>>> import numpy as np
>>> from numpy import linalg as LA
>>> np.set_printoptions(suppress=True, linewidth=120)
>>> def rd(a):
...     return np.round(a, 2) + 0
... 
>>> X = np.array([[-3.55, -6.1, -5.35, 6.1, -5.39, 2.62],
...     [-0.04, 4.29, -1.69, -4.13, -1.4, -6.02],
...     [-0.43, 2.11, -1.67, -2.33, -0.97, -2.91],
...     [0.21, 4.28, -1.93, -3.76, -1.81, -5.81],
...     [-1.64, -3.89, -2.06, 4.1, -2.36, 2.93],
...     [2.67, 1.95, 2.98, -2.01, 3.01, -0.28],
...     [-1.85, -4.24, -1.83, 4.3, -2.01, 3.01],
...     [3.79, 7.61, 4.05, -8.05, 4.65, -5.98],
...     [-1.94, -0.18, -4.16, 0.2, -4.26, -2.63]])
>>> theta = np.radians(180)
>>> R = np.eye(6)
>>> R[0, 0] = R[1, 1] = np.cos(theta)
>>> R[0, 1], R[1, 0] = -np.sin(theta), np.sin(theta)
>>> rd(R)
array([[-1.,  0.,  0.,  0.,  0.,  0.],
       [ 0., -1.,  0.,  0.,  0.,  0.],
       [ 0.,  0.,  1.,  0.,  0.,  0.],
       [ 0.,  0.,  0.,  1.,  0.,  0.],
       [ 0.,  0.,  0.,  0.,  1.,  0.],
       [ 0.,  0.,  0.,  0.,  0.,  1.]])
>>> Y = X @ R.T
>>> np.allclose(X @ X.T, Y @ Y.T)
True
>>> rd(LA.det(R)), np.trace(R)
(np.float64(1.0), np.float64(2.0))
>>> Y = np.array([[0, -2, 1],
...     [0, 1, 0],
...     [-1, 0, 1],
...     [-1, 2, 1],
...     [-1, -1, 2],
...     [-1, -2, 0]])
>>> np.vstack([X, Y.T]).shape
(12, 6)
>>> rd(np.einsum("ij->j", X))
array([ -2.78,   5.83, -11.66,  -5.58, -10.54, -15.07])
>>> rd(np.einsum("ij,ij->i", X, X))
array([151.56,  76.52,  22.26,  73.26,  53.03,  32.99,  56.34, 210.86,  46.21])
>>> hat = X @ LA.solve(X.T @ X, X.T)
>>> rd(np.trace(hat))
np.float64(6.0)
>>> arr = np.load("x.npy")
>>> arr
array([[2, 3, 1, 1],
       [2, 3, 1, 1],
       [3, 0, 2, 3]])
>>> rk = LA.matrix_rank(arr)
>>> rk
np.int64(2)
>>> ns = LA.svd(arr)[2][rk:].T
>>> ns.shape
(4, 2)
>>> np.allclose(arr @ ns, 0)
True
>>> LA.matrix_rank(arr.T @ arr), LA.matrix_rank(arr @ arr.T)
(np.int64(2), np.int64(2))
>>> [int(LA.matrix_rank(arr[:i])) for i in range(1, len(arr) + 1)]
[1, 1, 2]
>>> rd(arr @ ns)
array([[0., 0.],
       [0., 0.],
       [0., 0.]])
>>> rd(ns @ ns.T)
array([[ 0.56, -0.16, -0.27, -0.38],
       [-0.16,  0.05,  0.  ,  0.16],
       [-0.27,  0.  ,  0.82, -0.27],
       [-0.38,  0.16, -0.27,  0.56]])
>>> LA.cond(arr) > 100
np.True_
>>> rd(LA.norm(arr, 2) / LA.norm(arr))
np.float64(0.9)
>>> np.argsort(-LA.norm(arr, axis=0).round(6), kind="stable")[:3]
array([1, 0, 3])
>>> LA.matrix_rank(arr, rtol=0.1)
np.int64(2)
>>> [round(float(x), 2) for x in LA.svd(arr, compute_uv=False)[:3]]
[6.49, 3.15, 0.0]
>>> rd(LA.norm(arr, 2))
np.float64(6.49)
>>> rd(LA.norm(arr[2] - arr[1]))
np.float64(3.87)
>>> rd(LA.norm(arr, axis=0))
array([4.12, 4.24, 2.45, 3.32])
>>> vec = np.array([2, 1, 0, 2])
>>> arr * vec
array([[4, 3, 0, 2],
       [4, 3, 0, 2],
       [6, 0, 0, 6]])
>>> (arr * vec).sum(axis=1)
array([ 9,  9, 12])
>>> arr @ np.ones(4)
array([7., 7., 8.])
>>> arr @ np.eye(4)[2]
array([1., 1., 2.])
>>> (arr @ vec).argmax()
np.int64(2)
>>> M = np.array([[1, 0, -1, -2, -2, 1, 0, 1],
...     [1, 2, 0, -2, 1, -1, 1, -1],
...     [0, 2, 2, 0, 2, -1, 0, 2],
...     [-2, -2, 0, 0, 1, 1, -2, 0],
...     [-2, 1, -1, 2, -1, 1, 1, 0],
...     [1, 1, -2, -2, -1, -2, -2, -1],
...     [1, -1, -2, -1, 2, 1, -2, 1]])
>>> M
array([[ 1,  0, -1, -2, -2,  1,  0,  1],
       [ 1,  2,  0, -2,  1, -1,  1, -1],
       [ 0,  2,  2,  0,  2, -1,  0,  2],
       [-2, -2,  0,  0,  1,  1, -2,  0],
       [-2,  1, -1,  2, -1,  1,  1,  0],
       [ 1,  1, -2, -2, -1, -2, -2, -1],
       [ 1, -1, -2, -1,  2,  1, -2,  1]])
>>> M.shape
(7, 8)
>>> np.diff(M, axis=0)
array([[ 0,  2,  1,  0,  3, -2,  1, -2],
       [-1,  0,  2,  2,  1,  0, -1,  3],
       [-2, -4, -2,  0, -1,  2, -2, -2],
       [ 0,  3, -1,  2, -2,  0,  3,  0],
       [ 3,  0, -1, -4,  0, -3, -3, -1],
       [ 0, -2,  0,  1,  3,  3,  0,  2]])
>>> np.count_nonzero(M)
np.int64(46)
>>> rd(M.mean(axis=0))
array([ 0.  ,  0.43, -0.57, -0.71,  0.29,  0.  , -0.57,  0.29])
>>> vec = np.array([-2, 1, -2, 3, 2, 3, 3, -1])
>>> h = np.maximum(M @ vec, 0)
>>> M * (h > 1e-9)[:, None]
array([[ 0,  0,  0,  0,  0,  0,  0,  0],
       [ 0,  0,  0,  0,  0,  0,  0,  0],
       [ 0,  0,  0,  0,  0,  0,  0,  0],
       [-2, -2,  0,  0,  1,  1, -2,  0],
       [-2,  1, -1,  2, -1,  1,  1,  0],
       [ 0,  0,  0,  0,  0,  0,  0,  0],
       [ 0,  0,  0,  0,  0,  0,  0,  0]])
>>> np.maximum(M @ (3 * vec), 0)
array([ 0,  0,  0,  3, 51,  0,  0])
>>> M.T @ h
array([-36,  15, -17,  34, -16,  18,  15,   0])
